% ipython --no-banner

In [1]: import numpy as np

In [2]: np.set_printoptions(precision=2, suppress=True, linewidth=160)

In [3]: mat = np.loadtxt("run8.csv", delimiter=",")

In [4]: mat
Out[4]: 
array([[ 0.,  5.,  0.,  1.,  0.,  0.,  0.,  0.,  0.],
       [ 0.,  0.,  0.,  0.,  0.,  0.,  0.,  0.,  0.],
       [ 0., 12.,  0.,  7.,  3.,  7.,  5., 15.,  2.],
       [ 0.,  0.,  0.,  0.,  0.,  0.,  0.,  0.,  0.],
       [ 0.,  0.,  0.,  0.,  0.,  0.,  0.,  0.,  0.],
       [ 0.,  4.,  0.,  0.,  0.,  0.,  0.,  0.,  0.],
       [ 0.,  0.,  0.,  0.,  0.,  0.,  0.,  0.,  0.],
       [ 0.,  0.,  0.,  0.,  0.,  7.,  0.,  0.,  7.],
       [16.,  5.,  8.,  8., 20.,  2.,  8., 10.,  0.],
       [14.,  7., 21., 11., 23., 20., 25., 24.,  9.],
       [ 0.,  0.,  0.,  0.,  0.,  0.,  0.,  0.,  0.],
       [ 0.,  0.,  0.,  0.,  0.,  0.,  0.,  0.,  0.],
       [ 0.,  0.,  7.,  0.,  0., 10.,  5.,  0.,  8.],
       [ 0.,  4.,  0.,  0.,  0.,  0.,  0.,  0.,  0.],
       [ 4.,  0.,  0.,  0.,  1.,  0.,  0.,  0.,  0.],
       [ 0.,  0.,  0.,  0.,  0.,  0.,  0.,  0.,  0.],
       [ 0.,  0.,  3.,  0.,  0., 11.,  4.,  3.,  9.],
       [ 2.,  0.,  7.,  0.,  1.,  2.,  1.,  0.,  1.],
       [10.,  6., 25., 10., 20., 27., 30., 27., 15.],
       [ 2.,  0.,  1.,  0.,  0.,  0.,  0.,  0.,  0.],
       [ 0.,  0.,  0.,  0.,  0.,  0.,  0.,  0.,  0.],
       [ 0.,  0.,  0.,  0.,  0.,  0.,  0.,  0.,  0.],
       [ 6.,  1., 15.,  4., 11., 15., 16., 13.,  8.],
       [ 0.,  8.,  8.,  6.,  5., 16., 14., 18.,  9.],
       [ 0.,  4.,  0.,  1.,  0.,  2.,  0.,  4.,  0.]])

In [5]: P = mat @ np.linalg.solve(mat.T @ mat, mat.T)

In [6]: round(np.trace(P), 2)
Out[6]: np.float64(9.0)

In [7]: np.allclose(P @ P, P)
Out[7]: True

In [8]: np.round(np.linalg.eigvalsh(P), 2) + 0
Out[8]: array([0., 0., 0., 0., 0., 0., 0., 0., 0., 0., 0., 0., 0., 0., 0., 0., 1., 1., 1., 1., 1., 1., 1., 1., 1.])
